$ ipython --no-banner

In [1]: import numpy as np

In [2]: import numpy.linalg as la

In [3]: np.set_printoptions(precision=3, suppress=True, linewidth=140)

In [4]: M = np.load("sample15.npy")

In [5]: M
Out[5]: 
array([[-4, -2,  2,  1,  0,  0,  2],
       [-2, -4, -5, -1,  1,  0,  0],
       [ 2, -5,  2, -2,  0,  3, -4],
       [ 1, -1, -2,  4,  0, -4,  0],
       [ 0,  1,  0,  0, -6,  3,  4],
       [ 0,  0,  3, -4,  3,  4,  4],
       [ 2,  0, -4,  0,  4,  4,  6]])

In [6]: # symmetric

In [7]: blk = np.stack([M, 3 * M, M[::-1]])

In [8]: la.matrix_rank(blk.reshape(3, -1))
Out[8]: np.int64(2)

In [9]: blk.shape
Out[9]: (3, 7, 7)

In [10]: blk.sum(axis=0)
Out[10]: 
array([[-14,  -8,   4,   4,   4,   4,  14],
       [ -8, -16, -17,  -8,   7,   4,   4],
       [  8, -19,   8,  -8,  -6,  15, -12],
       [  5,  -5, -10,  20,   0, -20,   0],
       [  2,  -1,   2,  -2, -24,  15,  12],
       [ -2,  -4,   7, -17,  13,  16,  16],
       [  4,  -2, -14,   1,  16,  16,  26]])

In [11]: np.einsum("bij,cij->bc", blk, blk)
Out[11]: 
array([[ 392, 1176,  -10],
       [1176, 3528,  -30],
       [ -10,  -30,  392]])

In [12]: la.norm(blk, axis=(1, 2))
Out[12]: array([19.799, 59.397, 19.799])

In [13]: E = -1 * np.eye(12) + np.ones((12, 12))

In [14]: E
Out[14]: 
array([[0., 1., 1., 1., 1., 1., 1., 1., 1., 1., 1., 1.],
       [1., 0., 1., 1., 1., 1., 1., 1., 1., 1., 1., 1.],
       [1., 1., 0., 1., 1., 1., 1., 1., 1., 1., 1., 1.],
       [1., 1., 1., 0., 1., 1., 1., 1., 1., 1., 1., 1.],
       [1., 1., 1., 1., 0., 1., 1., 1., 1., 1., 1., 1.],
       [1., 1., 1., 1., 1., 0., 1., 1., 1., 1., 1., 1.],
       [1., 1., 1., 1., 1., 1., 0., 1., 1., 1., 1., 1.],
       [1., 1., 1., 1., 1., 1., 1., 0., 1., 1., 1., 1.],
       [1., 1., 1., 1., 1., 1., 1., 1., 0., 1., 1., 1.],
       [1., 1., 1., 1., 1., 1., 1., 1., 1., 0., 1., 1.],
       [1., 1., 1., 1., 1., 1., 1., 1., 1., 1., 0., 1.],
       [1., 1., 1., 1., 1., 1., 1., 1., 1., 1., 1., 0.]])

In [15]: # symmetric, so the eigenvalues are real

In [16]: [round(float(x), 3) for x in la.svd(E, compute_uv=False)[:3]]
Out[16]: [11.0, 1.0, 1.0]

In [17]: np.argsort(-la.norm(E, axis=0).round(6), kind="stable")[:3]
Out[17]: array([0, 1, 2])

In [18]: round(float(la.norm(E, 2) / la.norm(E)), 3)
Out[18]: 0.957

In [19]: round(np.log10(la.cond(E)))
Out[19]: 1
